>>> import numpy as np
>>> np.set_printoptions(precision=3, suppress=True, linewidth=100)
>>> W0 = np.loadtxt("data.csv", delimiter=",")
>>> W0
array([[ -2.,   3.,  -1.,   1.],
       [ -5.,   5.,  -4.,  -2.],
       [ -3.,   8.,  -1.,  -2.],
       [ -4.,   9.,   2.,  -5.],
       [ -7.,   9.,   3.,  -3.],
       [ -8.,   8.,   1.,  -5.],
       [-11.,  11.,   0.,  -2.],
       [-14.,   8.,  -1.,  -3.],
       [-17.,  11.,   2.,   0.],
       [-19.,   9.,   1.,   3.],
       [-19.,  11.,  -1.,   4.],
       [-18.,   9.,   0.,   4.],
       [-15.,   6.,  -1.,   4.],
       [-14.,   6.,  -4.,   3.],
       [-14.,   8.,  -7.,   5.],
       [-16.,   6., -10.,   4.],
       [-14.,   4., -11.,   3.],
       [-16.,   1., -12.,   1.],
       [-15.,   1., -11.,   3.],
       [-15.,   1., -13.,   3.],
       [-17.,   3., -14.,   6.],
       [-16.,   4., -15.,   8.],
       [-15.,   7., -13.,   9.],
       [-13.,   8., -10.,   6.],
       [-11.,   6., -11.,   7.],
       [-14.,   6., -12.,   8.],
       [-12.,   3., -14.,   9.],
       [ -9.,   3., -15.,  12.],
       [-10.,   4., -14.,  11.],
       [-12.,   6., -15.,  10.],
       [-11.,   5., -18.,  11.],
       [-13.,   7., -17.,  11.],
       [-13.,   7., -19.,  11.],
       [-12.,  10., -21.,   8.],
       [-14.,   9., -19.,  11.],
       [-12.,  11., -20.,  12.],
       [-12.,  10., -18.,  10.],
       [-14.,  12., -15.,   9.],
       [-11.,   9., -18.,  12.],
       [-13.,   8., -19.,  14.],
       [-11.,   5., -21.,  13.],
       [-13.,   2., -23.,  11.],
       [-16.,   0., -20.,  13.],
       [-15.,  -1., -18.,  10.],
       [-18.,  -2., -20.,  11.],
       [-20.,  -2., -23.,  10.],
       [-21.,   1., -26.,   7.]])
>>> proj = W0 @ np.linalg.solve(W0.T @ W0, W0.T)
>>> np.linalg.matrix_rank(np.eye(47) - proj)
np.int64(43)
>>> F = np.tril(np.array([[-1, -1, -1, -2, 0],
...     [1, 0, 0, 2, 1],
...     [1, 2, 0, 2, 2],
...     [2, 2, 0, 1, 1],
...     [0, 2, -1, 0, -2]]), -1) + np.eye(5, dtype=int)
>>> F
array([[ 1,  0,  0,  0,  0],
       [ 1,  1,  0,  0,  0],
       [ 1,  2,  1,  0,  0],
       [ 2,  2,  0,  1,  0],
       [ 0,  2, -1,  0,  1]])
>>> Xs = (W0 - W0.mean(axis=0)) / W0.std(axis=0)
>>> Xs.std(axis=0)
array([1., 1., 1., 1.])
>>> np.argwhere(np.abs(Xs) > 2)
array([[ 0,  0],
       [ 2,  0],
       [ 3,  0],
       [ 3,  3],
       [ 5,  3],
       [44,  1],
       [45,  1]])
>>> coef = np.linalg.lstsq(np.delete(Xs, 3, axis=1), Xs[:, 3])[0]
>>> round(float(1 - np.var(Xs[:, 3] - np.delete(Xs, 3, axis=1) @ coef)), 3)
0.76
